$ ipython --no-banner

In [1]: import numpy as np

In [2]: np.set_printoptions(suppress=True, linewidth=100)

In [3]: data = np.loadtxt("data.csv", delimiter=",")

In [4]: print(data)
[[ 2.  5. -1.]
 [ 0.  0. -1.]
 [ 0.  0.  0.]]

In [5]: [round(float(x), 1) for x in np.linalg.svd(data, compute_uv=False)[:3]]
Out[5]: [5.5, 1.0, 0.0]

In [6]: round(np.linalg.norm(data, 2) / np.linalg.norm(data), 1)
Out[6]: np.float64(1.0)

In [7]: proj = np.triu(np.array([[0, 1, 0], [0, 1, 1], [2, 0, 0]]), 1) + np.eye(3)

In [8]: B = proj @ data @ np.linalg.inv(proj)

In [9]: B
Out[9]: 
array([[ 2.,  3., -5.],
       [ 0.,  0., -1.],
       [ 0.,  0.,  0.]])

In [10]: print(round(float(np.linalg.det(B)), 1))
0.0

In [11]: print(np.trace(B), np.trace(data))
2.0 2.0

In [12]: feats = np.array([[-1.9, -1.4, 0.9],
    ...:     [0.6, 1.2, 0.3],
    ...:     [1.5, 0.5, -1.3],
    ...:     [0.8, -1.1, 0.4]])

In [13]: feats[:, 0] *= 5

In [14]: feats
Out[14]: 
array([[-9.5, -1.4,  0.9],
       [ 3. ,  1.2,  0.3],
       [ 7.5,  0.5, -1.3],
       [ 4. , -1.1,  0.4]])

In [15]: x = np.array([1, -2, 1])

In [16]: y = feats @ x

In [17]: np.round(np.linalg.lstsq(feats, y)[0], 1)
Out[17]: array([ 1., -2.,  1.])

In [18]: rng = np.random.default_rng(80669)

In [19]: y = y + 0.1 * rng.normal(size=4)

In [20]: y.round(1)
Out[20]: array([-5.7,  1. ,  5.3,  6.7])

In [21]: coef, *_ = np.linalg.lstsq(feats, y)

In [22]: coef.round(1)
Out[22]: array([ 1. , -2. ,  1.1])

In [23]: [round(float(np.linalg.norm(np.linalg.solve(feats.T @ feats + lam * np.eye(3), feats.T @ y))), 2) for lam in (0, 1, 10, 100)]
Out[23]: [2.53, 1.97, 0.9, 0.46]

In [24]: print(np.round(feats.T @ (y - feats @ coef), 1) + 0)
[0. 0. 0.]

In [25]: round(float(np.linalg.norm(y - feats @ coef)), 1)
Out[25]: 0.2

In [26]: q, R = np.linalg.qr(feats)

In [27]: q.shape, R.shape
Out[27]: ((4, 3), (3, 3))

In [28]: print(round(abs(R[0, 0]), 1), np.round(np.linalg.norm(feats[:, 0]), 1))
13.1 13.1

In [29]: np.allclose(R.T @ R, feats.T @ feats)
Out[29]: True

In [30]: W1 = np.array([[0, 2, 8, 8], [1, 3, 7, 0], [1, 1, 9, 1]])

In [31]: coef = np.array([2, -3, 1, -1])

In [32]: H = np.maximum(feats @ W1 + coef, 0)

In [33]: np.round((H > 0).mean(axis=0), 1)
Out[33]: array([1. , 0.8, 0.8, 0.8])

In [34]: W2 = np.array([[-3, 2, 1], [-1, 2, -1], [3, -2, 5], [4, 2, -4]])

In [35]: np.round(H @ W2, 1)
Out[35]: 
array([[ -4.5,   3. ,   1.5],
       [184.1,  -4.8,  83.9],
       [373.4,  36.6,  22.2],
       [206.3,  11.8,  18.1]])

In [36]: (H @ W2).round(6).argmax(axis=1)
Out[36]: array([1, 0, 0, 0])
